$ python -q
>>> import numpy as np
>>> import numpy.linalg as la
>>> np.set_printoptions(suppress=True, linewidth=200)
>>> data = np.array([[2, 0, 0, 4], [2, 0, 0, 4], [-1, 0, 0, -2], [2, 0, 0, 4]])
>>> # columns 1 and 2 are equal
>>> rk = la.matrix_rank(data)
>>> rk
np.int64(1)
>>> ns = la.svd(data)[2][rk:].T
>>> np.round(ns @ ns.T, 2)
array([[ 0.8,  0. ,  0. , -0.4],
       [ 0. ,  1. ,  0. ,  0. ],
       [ 0. ,  0. ,  1. ,  0. ],
       [-0.4,  0. ,  0. ,  0.2]])
>>> print(np.round(data @ ns, 2) + 0)
[[0. 0. 0.]
 [0. 0. 0.]
 [0. 0. 0.]
 [0. 0. 0.]]
>>> print([int(la.matrix_rank(np.delete(data, i, axis=0))) for i in range(4)])
[1, 1, 1, 1]
>>> vec = np.array([3, -7, 5, -4])
>>> la.norm(data @ vec) <= la.norm(data, 2) * la.norm(vec) + 1e-9
np.True_
>>> (data @ vec).argmax()
np.int64(2)
>>> np.einsum("ij,j->i", data, vec)
array([-10, -10,   5, -10])
>>> print(data @ (2 * vec))
[-20 -20  10 -20]
>>> data * vec
array([[  6,   0,   0, -16],
       [  6,   0,   0, -16],
       [ -3,   0,   0,   8],
       [  6,   0,   0, -16]])
>>> A2 = np.array([[0.9], [-0.1], [0.6]])
>>> cent = np.array([[0.4, -0.9, -0.9, 0.6, 1.3]])
>>> W0 = A2 @ cent
>>> print(W0.round(2))
[[ 0.36 -0.81 -0.81  0.54  1.17]
 [-0.04  0.09  0.09 -0.06 -0.13]
 [ 0.24 -0.54 -0.54  0.36  0.78]]
>>> # rank 1
>>> A2 = W0 / np.sqrt((W0 ** 2).mean(axis=1, keepdims=True))
>>> la.matrix_rank(A2) == la.matrix_rank(W0)
np.True_
>>> la.matrix_rank(W0 - W0.mean(axis=1, keepdims=True))
np.int64(1)
>>> np.round(la.norm(A2, axis=1), 2)
array([2.24, 2.24, 2.24])
>>> la.matrix_rank(W0, rtol=0.1)
np.int64(1)
>>> [round(float(x), 2) for x in la.svd(W0, compute_uv=False)[:3]]
[2.13, 0.0, 0.0]
>>> rk = la.matrix_rank(W0)
>>> rk
np.int64(1)
>>> ns = la.svd(W0)[2][rk:].T
>>> np.allclose(W0 @ ns, 0)
True
>>> np.round(np.diff(W0, axis=0), 2)
array([[-0.4 ,  0.9 ,  0.9 , -0.6 , -1.3 ],
       [ 0.28, -0.63, -0.63,  0.42,  0.91]])
>>> np.unravel_index(np.abs(W0).argmax(), W0.shape)
(np.int64(0), np.int64(4))
>>> round(np.abs(W0).max(), 2)
np.float64(1.17)
>>> print(np.round(W0.mean(axis=0), 2))
[ 0.19 -0.42 -0.42  0.28  0.61]
>>> np.round(W0.sum(axis=0), 2)
array([ 0.56, -1.26, -1.26,  0.84,  1.82])
>>> print(np.round(la.norm(W0), 2))
2.13
>>> la.matrix_rank(W0)
np.int64(1)
>>> np.round(W0 - W0[0], 2)
array([[ 0.  ,  0.  ,  0.  ,  0.  ,  0.  ],
       [-0.4 ,  0.9 ,  0.9 , -0.6 , -1.3 ],
       [-0.12,  0.27,  0.27, -0.18, -0.39]])
>>> U, s, vt = la.svd(W0, full_matrices=False)
>>> U.shape, s.shape, vt.shape
((3, 3), (3,), (3, 5))
>>> print(np.allclose(U * s @ vt, W0))
True
>>> print(np.round(s / s[0], 2) + 0)
[1. 0. 0.]
>>> print(round(float(np.sqrt((s ** 2).sum())), 2), round(la.norm(W0), 2))
2.13 2.13
>>> np.round(U.T @ W0 @ vt.T, 2) + 0
array([[2.13, 0.  , 0.  ],
       [0.  , 0.  , 0.  ],
       [0.  , 0.  , 0.  ]])
